% python3 -q
>>> import numpy as np
>>> from numpy import linalg as LA
>>> np.set_printoptions(precision=3, suppress=True, linewidth=140, sign=" ")
>>> F = np.array([[0.02, 1.0, 3.0, 3.0],
...     [0.0, 0.02, 0.0, 0.0],
...     [1.0, 2.0, 2.02, 2.0],
...     [0.0, 1.0, 3.0, 3.02]])
>>> hat = np.triu(np.array([[-1, -2, 2, -3], [1, 1, 2, -1], [-1, 3, -1, 1], [-2, -3, -2, -2]]), 1) + np.eye(4)
>>> B = hat @ F @ LA.inv(hat)
>>> print(round(np.trace(B), 3), np.trace(F))
5.08 5.08
>>> print(hat @ F - F @ hat)
[[ 2.  1. -7. -7.]
 [ 2.  3.  1.  1.]
 [ 0.  3. -3.  6.]
 [ 0.  0. -2. -2.]]
>>> print(np.round(LA.det(B), 3))
-0.001
>>> rng = np.random.default_rng(967858)
>>> z = rng.permutation(4)
>>> print(z)
[ 1  0  3  2]
>>> B = F[z][:, z]
>>> print(np.sort(np.abs(LA.eigvals(B))))
[ 0.02   0.02   0.521  5.561]
>>> print(np.trace(B))
5.08
>>> print(B)
[[ 0.02  0.    0.    0.  ]
 [ 1.    0.02  3.    3.  ]
 [ 1.    0.    3.02  3.  ]
 [ 2.    1.    2.    2.02]]
>>> data = np.load("test0.npy")
>>> print(data)
[[ 2  1  2  1]
 [ 3  0  3  0]
 [ 2  1  2  1]
 [ 3  0  3  0]]
>>> # column 2 repeats column 0
>>> U, s, Vh = LA.svd(data)
>>> print(np.argmax(s[:-1] / (s[1:] + 1e-6)) + 1)
2
>>> print(s.round(3) + 0)
[ 7.301  1.644  0.     0.   ]
>>> B = U[:, :2] @ np.diag(s[:2]) @ Vh[:2]
>>> print(np.round(LA.norm(data - B) / LA.norm(data), 3))
0.0
>>> print(LA.matrix_rank(data, rtol=0.05))
2
>>> print(LA.matrix_rank(B))
2
>>> hat = np.triu(np.array([[1, -9, 7, 7], [-9, -8, 2, 5], [9, -2, 9, 1], [1, 5, 3, 9]]), 1) + np.eye(4)
>>> B = hat @ data @ LA.inv(hat)
>>> print(np.round(LA.det(B), 3))
-0.0
>>> print(np.round(np.poly(B), 3) + 0)
[  1.  -4. -12.   0.   0.]
>>> print(LA.matrix_rank(B))
2
>>> E = np.load("run8.npy")
>>> print(E)
[[ 0.091  0.409  0.182  0.182  0.136]
 [ 0.158  0.105  0.474  0.158  0.105]
 [ 0.     0.053  0.421  0.105  0.421]
 [ 0.1    0.2    0.2    0.1    0.4  ]
 [ 0.118  0.353  0.118  0.353  0.059]]
>>> x = np.array([-1, 2, -3, 2, -2])
>>> a = np.maximum(E @ x, 0)
>>> print(E.T @ a)
[ 0.122  0.402  0.146  0.34   0.086]
>>> print(np.maximum(E @ (3 * x), 0))
[ 0.818  0.     0.     0.     2.471]
>>> print(np.maximum(E @ x, 0) - np.maximum(-E @ x, 0))
[ 0.273 -1.263 -1.789 -0.9    0.824]
>>> B = E / LA.norm(E, axis=1, keepdims=True)
>>> G = B @ B.T
>>> print((G - 2 * np.eye(5)).round(6).argmax(axis=1))
[ 4  2  3  2  0]
>>> print(round(np.degrees(np.arccos(np.clip(G[1, 2], -1, 1))), 3))
36.415
>>> print(G)
[[ 1.     0.672  0.564  0.769  0.921]
 [ 0.672  1.     0.805  0.683  0.602]
 [ 0.564  0.805  1.     0.884  0.405]
 [ 0.769  0.683  0.884  1.     0.61 ]
 [ 0.921  0.602  0.405  0.61   1.   ]]
>>> print(LA.norm(B, axis=1))
[ 1.  1.  1.  1.  1.]
>>> print(E.sum(axis=1))
[ 1.  1.  1.  1.  1.]
>>> print(LA.matrix_power(E, 100))
[[ 0.085  0.193  0.297  0.181  0.244]
 [ 0.085  0.193  0.297  0.181  0.244]
 [ 0.085  0.193  0.297  0.181  0.244]
 [ 0.085  0.193  0.297  0.181  0.244]
 [ 0.085  0.193  0.297  0.181  0.244]]
>>> p = np.eye(5)[0]
>>> for _ in range(3):
...     p = p @ E
...     print(p.round(3))
... 
[ 0.091  0.409  0.182  0.182  0.136]
[ 0.107  0.174  0.339  0.167  0.213]
[ 0.079  0.188  0.303  0.174  0.255]
>>> print(round(LA.norm(F, 2) / LA.norm(F), 3))
0.98
>>> print(LA.matrix_rank(F, rtol=0.1))
2
>>> W = np.array([[-2, -8, -2, -1, -9],
...     [-6, -8, 5, 9, -2],
...     [2, 5, -2, -6, 2],
...     [-1, 6, -8, 6, -9],
...     [0, -1, 8, 2, -1]])
>>> coef = np.array([2, 2, -2, 0, 1])
>>> hid = np.maximum(E @ W + coef, 0)
>>> print(LA.matrix_rank(hid))
5
>>> basis = np.array([[3, 9, 1], [5, 3, 0], [7, 2, 2], [1, 0, 0], [6, 8, 3]])
>>> print((hid @ basis).round(6).argmax(axis=1))
[ 0  1  1  0  0]
>>> print(hid @ basis)
[[  3.864   0.      0.   ]
 [ 21.053  25.895   1.842]
 [ 28.947  36.421   3.526]
 [ 14.2    12.1     2.5  ]
 [  9.      2.647   0.   ]]
>>> W0 = np.load("m.npy")
>>> print(W0)
[[ 49 -63 -63  21 -28]
 [ 49 -63 -63  21 -28]]
>>> U, s, Vh = LA.svd(W0)
>>> evecs = Vh[:(s > 1e-8).sum()]
>>> x = W0[0] + -3 * W0[1] + rng.integers(2) * np.eye(5)[2]
>>> print(x)
[-98. 126. 126. -42.  56.]
>>> print(np.allclose(evecs.T @ evecs @ x, x))
True
>>> print(np.diag(evecs.T @ evecs))
[ 0.208  0.343  0.343  0.038  0.068]
>>> U, s, Vh = LA.svd(W0)
>>> print(np.argmax(s[:-1] / (s[1:] + 1e-6)) + 1)
1
>>> B = U[:, :1] @ np.diag(s[:1]) @ Vh[:1]
>>> print(B)
[[ 49. -63. -63.  21. -28.]
 [ 49. -63. -63.  21. -28.]]
>>> print(round(float(LA.norm(W0 - B) / LA.norm(W0)), 3))
0.0
>>> print(np.round(np.abs(W0 - B).max(), 3))
0.0
